In [1]: import numpy as np

In [2]: import numpy.linalg as la

In [3]: np.set_printoptions(precision=2, suppress=True, linewidth=100)

In [4]: rng = np.random.default_rng(96)

In [5]: M = np.eye(5, dtype=int)[rng.permutation(5)]

In [6]: M
Out[6]: 
array([[0, 0, 0, 1, 0],
       [0, 1, 0, 0, 0],
       [0, 0, 1, 0, 0],
       [0, 0, 0, 0, 1],
       [1, 0, 0, 0, 0]])

In [7]: x0 = np.array([-1, -2, -2, -2, 0])

In [8]: la.inv(M)
Out[8]: 
array([[0., 0., 0., 0., 1.],
       [0., 1., 0., 0., 0.],
       [0., 0., 1., 0., 0.],
       [1., 0., 0., 0., 0.],
       [0., 0., 0., 1., 0.]])

In [9]: M.T @ (M @ x0)
Out[9]: array([-1, -2, -2, -2,  0])

In [10]: np.abs(la.eigvals(M))
Out[10]: array([1., 1., 1., 1., 1.])

In [11]: round(float(la.norm(x0)), 2), round(float(la.norm(M @ x0)), 2)
Out[11]: (3.61, 3.61)

In [12]: M @ M
Out[12]: 
array([[0, 0, 0, 0, 1],
       [0, 1, 0, 0, 0],
       [0, 0, 1, 0, 0],
       [1, 0, 0, 0, 0],
       [0, 0, 0, 1, 0]])

In [13]: (M - M.T) / 2
Out[13]: 
array([[ 0. ,  0. ,  0. ,  0.5, -0.5],
       [ 0. ,  0. ,  0. ,  0. ,  0. ],
       [ 0. ,  0. ,  0. ,  0. ,  0. ],
       [-0.5,  0. ,  0. ,  0. ,  0.5],
       [ 0.5,  0. ,  0. , -0.5,  0. ]])

In [14]: (M + M.T) / 2
Out[14]: 
array([[0. , 0. , 0. , 0.5, 0.5],
       [0. , 1. , 0. , 0. , 0. ],
       [0. , 0. , 1. , 0. , 0. ],
       [0.5, 0. , 0. , 0. , 0.5],
       [0.5, 0. , 0. , 0.5, 0. ]])

In [15]: np.allclose(M @ M.T, M.T @ M)
Out[15]: True

In [16]: left, sigma = la.svd(M)
---------------------------------------------------------------------------
ValueError                                Traceback (most recent call last)
Cell In[16], line 1
----> 1 left, sigma = la.svd(M)

ValueError: too many values to unpack (expected 2)

In [17]: left, sigma, vt = la.svd(M, full_matrices=False)

In [18]: left.T @ left
Out[18]: 
array([[1., 0., 0., 0., 0.],
       [0., 1., 0., 0., 0.],
       [0., 0., 1., 0., 0.],
       [0., 0., 0., 1., 0.],
       [0., 0., 0., 0., 1.]])

In [19]: f = np.array([-4, 8, -4])

In [20]: np.convolve(M[1], f)
Out[20]: array([ 0, -4,  8, -4,  0,  0,  0])

In [21]: np.correlate(M[1], M[4], "full")
Out[21]: array([0, 0, 0, 0, 0, 1, 0, 0, 0])

In [22]: np.cross(M[1, :3], M[4, :3])
Out[22]: array([ 0,  0, -1])

In [23]: idx = rng.permutation(5)

In [24]: idx
Out[24]: array([0, 3, 1, 4, 2])

In [25]: M2 = M[idx][:, idx]

In [26]: M2
Out[26]: 
array([[0, 1, 0, 0, 0],
       [0, 0, 0, 1, 0],
       [0, 0, 1, 0, 0],
       [1, 0, 0, 0, 0],
       [0, 0, 0, 0, 1]])

In [27]: round(float(la.det(M2)), 2), np.round(la.det(M[idx]), 2)
Out[27]: (1.0, np.float64(-1.0))

In [28]: np.trace(M2)
Out[28]: np.int64(2)

In [29]: arr = np.load("run8.npy")

In [30]: arr
Out[30]: 
array([[3, 1, 0, 3, 2, 0, 3, 1, 0, 0],
       [3, 0, 2, 2, 3, 1, 2, 0, 1, 3],
       [1, 3, 1, 2, 2, 0, 1, 2, 2, 1],
       [2, 0, 2, 2, 1, 3, 3, 1, 2, 2],
       [3, 1, 0, 3, 2, 0, 3, 1, 0, 0],
       [2, 3, 2, 3, 0, 1, 2, 3, 1, 3],
       [0, 0, 2, 0, 2, 2, 1, 1, 1, 0],
       [2, 1, 2, 3, 3, 3, 0, 1, 2, 0],
       [3, 2, 3, 1, 2, 1, 3, 1, 1, 1],
       [0, 0, 2, 3, 3, 0, 3, 3, 3, 3],
       [3, 2, 2, 0, 0, 0, 0, 1, 2, 3],
       [1, 1, 1, 0, 1, 2, 0, 1, 0, 1],
       [3, 2, 3, 0, 0, 0, 1, 0, 0, 0]])

In [31]: # rows 0 and 4 are equal

In [32]: M @ M
Out[32]: 
array([[0, 0, 0, 0, 1],
       [0, 1, 0, 0, 0],
       [0, 0, 1, 0, 0],
       [1, 0, 0, 0, 0],
       [0, 0, 0, 1, 0]])

In [33]: (la.matrix_power((M != 0) + (M.T != 0) + np.eye(5), 5) > 0).astype(int)
Out[33]: 
array([[1, 0, 0, 1, 1],
       [0, 1, 0, 0, 0],
       [0, 0, 1, 0, 0],
       [1, 0, 0, 1, 1],
       [1, 0, 0, 1, 1]])

In [34]: x0 = np.array([-5, -4, -4, 1, 7, 5, 2, 9, -2, -8])

In [35]: rhs = arr @ x0

In [36]: la.lstsq(arr, rhs)[0]
Out[36]: array([-5., -4., -4.,  1.,  7.,  5.,  2.,  9., -2., -8.])

In [37]: la.solve(arr.T @ arr, arr.T @ rhs)
Out[37]: array([-5., -4., -4.,  1.,  7.,  5.,  2.,  9., -2., -8.])

In [38]: rhs = rhs + 0.3 * rng.normal(size=13)

In [39]: rhs
Out[39]: 
array([ 13.5 , -17.26,   3.3 ,   0.85,  12.75, -16.79,  25.21,  21.99,  -9.9 ,  18.87, -49.66,
         5.16, -33.06])

In [40]: coef, *_ = la.lstsq(arr, rhs)

In [41]: coef.round()
Out[41]: array([-5., -4., -4.,  1.,  7.,  5.,  2.,  9., -2., -8.])

In [42]: [round(float(la.norm(la.solve(arr.T @ arr + lam * np.eye(10), arr.T @ rhs))), 2) for lam in (0, 1, 10, 100)]
Out[42]: [17.02, 14.99, 10.61, 3.25]

In [43]: np.round(arr.T @ (rhs - arr @ coef), 2) + 0
Out[43]: array([0., 0., 0., 0., 0., 0., 0., 0., 0., 0.])

In [44]: F = np.load("test9.npy")

In [45]: F
Out[45]: 
array([[6., 1., 1., 1., 1., 1., 1.],
       [1., 6., 1., 1., 1., 1., 1.],
       [1., 1., 6., 1., 1., 1., 1.],
       [1., 1., 1., 6., 1., 1., 1.],
       [1., 1., 1., 1., 6., 1., 1.],
       [1., 1., 1., 1., 1., 6., 1.],
       [1., 1., 1., 1., 1., 1., 6.]])

In [46]: # symmetric, so the eigenvalues are real

In [47]: evals, vecs = la.eigh(F)

In [48]: (evals > 1e-8).sum(), (evals < -1e-8).sum()
Out[48]: (np.int64(7), np.int64(0))

In [49]: np.abs(vecs[:, -1]).round(6).argmax()
Out[49]: np.int64(0)

In [50]: la.eigvalsh(F @ F)
Out[50]: array([ 25.,  25.,  25.,  25.,  25.,  25., 144.])

In [51]: evals.sum(), np.trace(F)
Out[51]: (np.float64(42.0), np.float64(42.0))

In [52]: np.abs(vecs[:, -1])
Out[52]: array([0.38, 0.38, 0.38, 0.38, 0.38, 0.38, 0.38])

In [53]: np.round(vecs.T @ vecs, 2) + 0
Out[53]: 
array([[1., 0., 0., 0., 0., 0., 0.],
       [0., 1., 0., 0., 0., 0., 0.],
       [0., 0., 1., 0., 0., 0., 0.],
       [0., 0., 0., 1., 0., 0., 0.],
       [0., 0., 0., 0., 1., 0., 0.],
       [0., 0., 0., 0., 0., 1., 0.],
       [0., 0., 0., 0., 0., 0., 1.]])

In [54]: A = np.loadtxt("block15.csv", delimiter=",")

In [55]: A
Out[55]: 
array([[ 16.,  22.,  13., -26.],
       [ 16.,  67.,  -9.,  -2.],
       [ 26.,  -5., -11., -10.],
       [ 37.,  64., -43.,  16.],
       [-44., -17.,  42.,  -8.],
       [-16.,  32.,  52., -40.],
       [ -7.,  30., -13.,  20.],
       [ 32.,  24., -15., -10.],
       [ 21., -37., -58.,  42.]])

In [56]: evals, vecs = la.eigh(F)

In [57]: x0 = np.array([-5, -2, -2, 2, -3, -4, 4])

In [58]: la.eigvalsh(F[1:, 1:])
Out[58]: array([ 5.,  5.,  5.,  5.,  5., 11.])

In [59]: np.abs(F).sum(axis=1).max(), np.abs(evals).max()
Out[59]: (np.float64(12.0), np.float64(12.0))

In [60]: vecs * np.sqrt(evals) @ vecs.T
Out[60]: 
array([[2.41, 0.18, 0.18, 0.18, 0.18, 0.18, 0.18],
       [0.18, 2.41, 0.18, 0.18, 0.18, 0.18, 0.18],
       [0.18, 0.18, 2.41, 0.18, 0.18, 0.18, 0.18],
       [0.18, 0.18, 0.18, 2.41, 0.18, 0.18, 0.18],
       [0.18, 0.18, 0.18, 0.18, 2.41, 0.18, 0.18],
       [0.18, 0.18, 0.18, 0.18, 0.18, 2.41, 0.18],
       [0.18, 0.18, 0.18, 0.18, 0.18, 0.18, 2.41]])

In [61]: J = np.loadtxt("sample18.csv", delimiter=",")

In [62]: J
Out[62]: 
array([[0., 0., 0., 1., 0.],
       [0., 0., 0., 0., 1.],
       [0., 0., 1., 0., 0.],
       [1., 0., 0., 0., 0.],
       [0., 1., 0., 0., 0.]])

In [63]: la.svd(J, compute_uv=False)
Out[63]: array([1., 1., 1., 1., 1.])

In [64]: J.T @ J
Out[64]: 
array([[1., 0., 0., 0., 0.],
       [0., 1., 0., 0., 0.],
       [0., 0., 1., 0., 0.],
       [0., 0., 0., 1., 0.],
       [0., 0., 0., 0., 1.]])

In [65]: la.matrix_power(J, 2)
Out[65]: 
array([[1., 0., 0., 0., 0.],
       [0., 1., 0., 0., 0.],
       [0., 0., 1., 0., 0.],
       [0., 0., 0., 1., 0.],
       [0., 0., 0., 0., 1.]])

In [66]: pr = np.eye(5)[1]

In [67]: for _ in range(4):
    ...:     pr = pr @ J
    ...:     print(pr.round(2))
    ...: 
[0. 0. 0. 0. 1.]
[0. 1. 0. 0. 0.]
[0. 0. 0. 0. 1.]
[0. 1. 0. 0. 0.]

In [68]: K = np.arange(24).reshape(6, 4) + -3

In [69]: K
Out[69]: 
array([[-3, -2, -1,  0],
       [ 1,  2,  3,  4],
       [ 5,  6,  7,  8],
       [ 9, 10, 11, 12],
       [13, 14, 15, 16],
       [17, 18, 19, 20]])

In [70]: left, sigma, vt = la.svd(K)

In [71]: vecs = vt[:(sigma > 1e-8).sum()]

In [72]: x0 = K[4] + -3 * K[0] + rng.integers(2) * np.eye(4)[0]

In [73]: x0
Out[73]: array([23., 20., 18., 16.])

In [74]: np.allclose(vecs.T @ vecs @ x0, x0)
Out[74]: False

In [75]: la.matrix_rank(np.vstack([K, x0]))
Out[75]: np.int64(3)

In [76]: vecs.T @ vecs
Out[76]: 
array([[ 0.7,  0.4,  0.1, -0.2],
       [ 0.4,  0.3,  0.2,  0.1],
       [ 0.1,  0.2,  0.3,  0.4],
       [-0.2,  0.1,  0.4,  0.7]])

In [77]: np.round(la.norm(x0 - vecs.T @ vecs @ x0), 2)
Out[77]: np.float64(0.55)

In [78]: [round(float(x), 2) for x in la.svd(K, compute_uv=False)[:3]]
Out[78]: [53.59, 3.42, 0.0]

In [79]: la.cond(K) > 100
Out[79]: np.True_

In [80]: la.matrix_rank(K, rtol=0.1)
Out[80]: np.int64(1)

In [81]: feats = np.loadtxt("arr.csv", delimiter=",")

In [82]: feats
Out[82]: 
array([[ 0.6,  0.4,  0.5,  0.1,  1.5,  0.1],
       [ 0.4, -0.3,  1. , -0.7, -2.1,  0.7],
       [ 0.9, -0.9,  1.2,  0.1,  1.8,  0.2],
       [ 1.1,  0.3, -0.6,  0.3, -1.1, -0.7],
       [ 0.2,  1.1,  0.5,  0.6, -1. , -1.1],
       [-0.9,  1.5,  0.4,  0. ,  0.3, -1.8],
       [-0.5, -1. ,  0.5,  0. ,  0.2,  1. ],
       [ 0.2,  1.1, -1.7, -0.3, -0.1,  0.1],
       [-1. ,  0.6, -2.5, -0.8,  0.5,  0.4],
       [ 3.7,  0.9, -1.3,  0.1, -0.7,  0.7],
       [ 1.4,  0.4,  0.1, -0.5, -0.4, -0.8],
       [-1.6, -1.3, -0.1, -2.3,  1.5,  1.4]])

In [83]: Xs = feats - feats.mean(axis=0)

In [84]: left, sigma, vt = la.svd(Xs, full_matrices=False)

In [85]: np.round(Xs.mean(axis=0), 2) + 0
Out[85]: array([0., 0., 0., 0., 0., 0.])

In [86]: Xs = feats - feats.mean(axis=0)

In [87]: vecs = la.svd(Xs)[2][:5]

In [88]: M2 = Xs - Xs @ vecs.T @ vecs

In [89]: np.round(la.norm(M2) / la.norm(Xs), 2)
Out[89]: np.float64(0.12)

In [90]: la.norm(M2, axis=1).round(6).argmax()
Out[90]: np.int64(3)

In [91]: np.round(np.cov(Xs @ vecs.T, rowvar=False), 2) + 0
Out[91]: 
array([[2.78, 0.  , 0.  , 0.  , 0.  ],
       [0.  , 1.47, 0.  , 0.  , 0.  ],
       [0.  , 0.  , 1.4 , 0.  , 0.  ],
       [0.  , 0.  , 0.  , 0.96, 0.  ],
       [0.  , 0.  , 0.  , 0.  , 0.2 ]])

In [92]: (Xs @ vecs.T).std(axis=0)
Out[92]: array([1.6 , 1.16, 1.13, 0.94, 0.43])

In [93]: np.diag(vecs.T @ vecs)
Out[93]: array([0.99, 0.46, 0.89, 1.  , 1.  , 0.66])

In [94]: M2.std(axis=0)
Out[94]: array([0.02, 0.21, 0.09, 0.01, 0.01, 0.17])

In [95]: G = np.cov(feats, rowvar=False)

In [96]: np.corrcoef(feats.T)
Out[96]: 
array([[ 1.  ,  0.25, -0.06,  0.49, -0.35, -0.04],
       [ 0.25,  1.  , -0.4 ,  0.5 , -0.35, -0.71],
       [-0.06, -0.4 ,  1.  ,  0.17,  0.06, -0.14],
       [ 0.49,  0.5 ,  0.17,  1.  , -0.28, -0.56],
       [-0.35, -0.35,  0.06, -0.28,  1.  ,  0.22],
       [-0.04, -0.71, -0.14, -0.56,  0.22,  1.  ]])

In [97]: la.eigvalsh(G)[::-1]
Out[97]: array([2.78, 1.47, 1.4 , 0.96, 0.2 , 0.09])

In [98]: np.polyfit(feats[:, 0], feats[:, 2], 1)
Out[98]: array([-0.05, -0.15])

In [99]: np.argwhere(np.triu(np.abs(np.corrcoef(feats.T)) > 0.8, 1))
Out[99]: array([], shape=(0, 2), dtype=int64)

In [100]: feats.std(axis=0)
Out[100]: array([1.33, 0.87, 1.09, 0.72, 1.13, 0.9 ])

In [101]: round(float(np.corrcoef(feats[:, 0], feats[:, 2])[0, 1]), 2)
Out[101]: -0.06

In [102]: np.argsort(-feats.std(axis=0).round(6), kind="stable")
Out[102]: array([0, 4, 2, 5, 1, 3])

In [103]: P = feats @ la.solve(feats.T @ feats, feats.T)

In [104]: la.matrix_rank(np.eye(12) - P)
Out[104]: np.int64(6)

In [105]: np.trace(P)
Out[105]: np.float64(6.0)

In [106]: E = np.loadtxt("dump.csv", delimiter=",")

In [107]: E
Out[107]: 
array([[ -0.02,  -7.25, -10.85],
       [ -0.06,  -3.93,  -5.88],
       [ -0.13,   3.97,   6.1 ],
       [ -0.08,   0.01,   0.01],
       [ -0.07,   1.7 ,   2.41],
       [ -0.19,   0.72,   1.15],
       [ -0.13,  -0.69,  -1.38],
       [ -0.09,  -6.63,  -9.62],
       [ -0.19,  -7.29, -10.7 ],
       [  0.14,   1.56,   2.4 ],
       [  0.14,  -0.91,  -1.34],
       [  0.04,  -4.06,  -5.93],
       [  0.16,   3.21,   4.75],
       [ -0.05,   4.72,   7.15],
       [ -0.09,  -4.85,  -7.09],
       [  0.01,  -2.39,  -3.54],
       [  0.1 ,   0.61,   1.22],
       [ -0.02,  -4.06,  -6.11],
       [ -0.11,   5.56,   8.47],
       [ -0.05,   2.51,   3.64],
       [ -0.02,   3.18,   4.67],
       [  0.12,   6.38,   9.69],
       [ -0.05,   0.88,   1.16],
       [ -0.08,   7.37,  10.82],
       [ -0.07,  -4.9 ,  -7.14],
       [ -0.12,  -5.67,  -8.47],
       [  0.07,  -5.55,  -8.37],
       [  0.02,  -1.52,  -2.39],
       [ -0.16,  -7.21, -10.9 ],
       [ -0.02,  -7.09, -10.97],
       [ -0.05,   0.85,   1.09],
       [  0.05,  -2.6 ,  -3.58],
       [  0.05,  -1.57,  -2.39],
       [ -0.01,   5.7 ,   8.39],
       [ -0.03,  -3.34,  -4.99],
       [ -0.01,  -4.63,  -7.12]])

In [108]: Xs = (E - E.mean(axis=0)) / E.std(axis=0)

In [109]: Xs.std(axis=0)
Out[109]: array([1., 1., 1.])

In [110]: np.argwhere(np.abs(Xs) > 2)
Out[110]: array([[12,  0]])

In [111]: coef = la.lstsq(np.delete(Xs, 2, axis=1), Xs[:, 2])[0]

In [112]: np.abs(coef).argmax()
Out[112]: np.int64(1)
